% python3 -q
>>> import numpy as np
>>> np.set_printoptions(precision=2, suppress=True, linewidth=200, sign=" ")
>>> A = np.load("test18.npy")
>>> A
array([[-21,   0,  -7,   0],
       [ 12,   0,   4,   0],
       [ -3,   0,  -1,   0],
       [ 21,   0,   7,   0],
       [-12,   0,  -4,   0],
       [  0,   0,   0,   0]])
>>> u = np.array([-1, 0])
>>> np.polyval(u, A[1])
array([-12,   0,  -4,   0])
>>> np.correlate(A[1], A[0], "full")
array([   0,  -84,    0, -280,    0,  -84,    0])
>>> M = np.load("dump.npy")
>>> M
array([[ 2,  0,  0,  1,  3,  0],
       [ 0,  4, -4,  2,  4, -1],
       [ 0, -4,  0, -1, -1,  2],
       [ 1,  2, -1,  4, -4,  2],
       [ 3,  4, -1, -4, -2,  1],
       [ 0, -1,  2,  2,  1, -4]])
>>> # symmetric
>>> ev, V = np.linalg.eigh(M)
>>> x0 = np.array([-5, -8, 8, -4, 6, 4])
>>> round(float(x0 @ M @ x0 / (x0 @ x0)), 2), round(ev[0], 2), round(ev[-1], 2)
(3.1, np.float64(-7.99), np.float64(8.46))
>>> np.abs(M).sum(axis=1).max(), round(np.abs(ev).max(), 2)
(np.int64(15), np.float64(8.46))
>>> K = np.load("out16.npy")
>>> K
array([[ 0,  0,  0,  0,  0,  0],
       [ 3,  0,  1,  0,  3,  0],
       [ 0,  0,  0,  0,  1,  2],
       [ 1,  0,  3,  1,  0,  0],
       [ 1,  0,  0,  0,  3,  0]])
>>> Uu, sv, Vt = np.linalg.svd(K)
>>> sv
array([ 5.45,  3.22,  2.02,  0.93, -0.  ])
>>> np.argmax(sv[:-1] / (sv[1:] + 1e-6)) + 1
np.int64(4)
>>> other = Uu[:, :4] @ np.diag(sv[:4]) @ Vt[:4]
>>> np.linalg.matrix_rank(other)
np.int64(4)
>>> other.round(2) + 0
array([[ 0.,  0.,  0.,  0.,  0.,  0.],
       [ 3.,  0.,  1.,  0.,  3.,  0.],
       [ 0.,  0.,  0.,  0.,  1.,  2.],
       [ 1.,  0.,  3.,  1.,  0.,  0.],
       [ 1.,  0.,  0.,  0.,  3.,  0.]])
>>> round(np.linalg.norm(K - other, 2), 2), sv[4]
(np.float64(0.0), np.float64(-0.0))
>>> round(np.linalg.norm(K - other) / np.linalg.norm(K), 2)
np.float64(0.0)
>>> x0 = np.array([0, 1, 1, 2, 1, 2])
>>> a = np.maximum(K @ x0, 0)
>>> np.maximum(K @ (3 * x0), 0)
array([  0,  12,  15,  15,   9])
>>> K.T @ a
array([ 20,   0,  19,   5,  26,  10])
>>> a
array([ 0,  4,  5,  5,  3])
>>> gram = K.T @ K
>>> np.diag(gram)
array([ 11,   0,  10,   1,  19,   4])
>>> np.trace(gram), (K ** 2).sum()
(np.int64(45), np.int64(45))
>>> np.allclose(gram, gram.T)
True
>>> (K @ K.T).shape
(5, 5)
>>> W = np.array([[4, 6], [3, -4], [-9, -6], [-6, -4], [-4, -4], [-9, 9]])
>>> coef = np.array([2, -3])
>>> act = np.maximum(K @ W + coef, 0)
>>> (act > 0).astype(int)
array([[ 1,  0],
       [ 0,  0],
       [ 0,  1],
       [ 0,  0],
       [ 0,  0]])
>>> np.linalg.matrix_rank(act)
np.int64(2)
>>> (act > 0).mean(axis=0)
array([ 0.2,  0.2])
>>> cent = np.array([[2, 2], [1, -2]])
>>> (act @ cent).round(6).argmax(axis=1)
array([ 0,  0,  0,  0,  0])
>>> act @ cent
array([[  4,   4],
       [  0,   0],
       [ 11, -22],
       [  0,   0],
       [  0,   0]])
>>> W0 = np.load("run18.npy")
>>> W0
array([[-2., -4., -4.,  7.,  9., -3.],
       [-5.,  2.,  1., -9.,  2., -6.],
       [ 6.,  4.,  2.,  1., -7.,  0.],
       [-8., -1.,  4., -6.,  7., -5.],
       [ 0.,  8.,  9.,  6.,  5., -3.],
       [ 0.,  0.,  0.,  0.,  0., -2.]])
>>> u = np.array([2, 3, 0, 1, 4, 2])
>>> other = W0 + np.outer(u, np.eye(6)[2])
>>> other
array([[-2., -4., -2.,  7.,  9., -3.],
       [-5.,  2.,  4., -9.,  2., -6.],
       [ 6.,  4.,  2.,  1., -7.,  0.],
       [-8., -1.,  5., -6.,  7., -5.],
       [ 0.,  8., 13.,  6.,  5., -3.],
       [ 0.,  0.,  2.,  0.,  0., -2.]])
>>> round(float(np.linalg.det(other) / np.linalg.det(W0)), 2), round(1 + np.linalg.solve(W0, u)[2], 2)
(0.27, np.float64(0.27))
>>> q, Rm = np.linalg.qr(W0)
>>> round(abs(Rm[0, 0]), 2), np.round(np.linalg.norm(W0[:, 0]), 2)
(np.float64(11.36), np.float64(11.36))
>>> np.abs(np.diag(Rm))
array([ 11.36,   9.7 ,   3.7 ,  11.47,   1.27,   2.  ])
>>> q.shape, Rm.shape
((6, 6), (6, 6))
>>> Uu, sv, Vt = np.linalg.svd(W0, full_matrices=False)
>>> np.round(Vt @ Vt.T, 2) + 0
array([[ 1.,  0.,  0.,  0.,  0.,  0.],
       [ 0.,  1.,  0.,  0.,  0.,  0.],
       [ 0.,  0.,  1.,  0.,  0.,  0.],
       [ 0.,  0.,  0.,  1.,  0.,  0.],
       [ 0.,  0.,  0.,  0.,  1.,  0.],
       [ 0.,  0.,  0.,  0.,  0.,  1.]])
>>> (sv > 1e-8).sum()
np.int64(6)
>>> Uu.shape, sv.shape, Vt.shape
((6, 6), (6,), (6, 6))
>>> np.cumsum(sv ** 2) / np.sum(sv ** 2)
array([ 0.45,  0.72,  0.97,  1.  ,  1.  ,  1.  ])
>>> sv
array([ 19.36,  15.14,  14.55,   4.77,   1.89,   0.31])
>>> np.abs(Vt[0])
array([ 0.57,  0.06,  0.15,  0.3 ,  0.63,  0.4 ])
>>> Uu, sv, Vt = np.linalg.svd(A)
>>> V = Vt[:(sv > 1e-8).sum()]
>>> rng = np.random.default_rng(3732)
>>> x0 = A[4] + -2 * A[0] + rng.integers(2) * np.eye(4)[2]
>>> x0
array([ 30.,   0.,  10.,   0.])
>>> np.diag(V.T @ V)
array([ 0.9,  0. ,  0.1,  0. ])
>>> np.allclose(V.T @ V @ x0, x0)
True
>>> other = np.array([[9, 5], [-2, -5], [-4, 8], [6, -4], [5, -1], [-3, 4]])
>>> W0 @ other
array([[102., -71.],
       [-79., -17.],
       [  9.,  29.],
       [-72.,  -6.],
       [ 18.,  -9.],
       [  6.,  -8.]])
>>> np.linalg.matrix_rank(W0 @ other)
np.int64(2)
>>> np.einsum("ij,ij->i", W0, W0)
array([ 175.,  151.,  106.,  191.,  215.,    4.])
>>> np.einsum("ik,kj->ij", W0, other)
array([[102., -71.],
       [-79., -17.],
       [  9.,  29.],
       [-72.,  -6.],
       [ 18.,  -9.],
       [  6.,  -8.]])
>>> other.T @ W0.T
array([[102., -79.,   9., -72.,  18.,   6.],
       [-71., -17.,  29.,  -6.,  -9.,  -8.]])
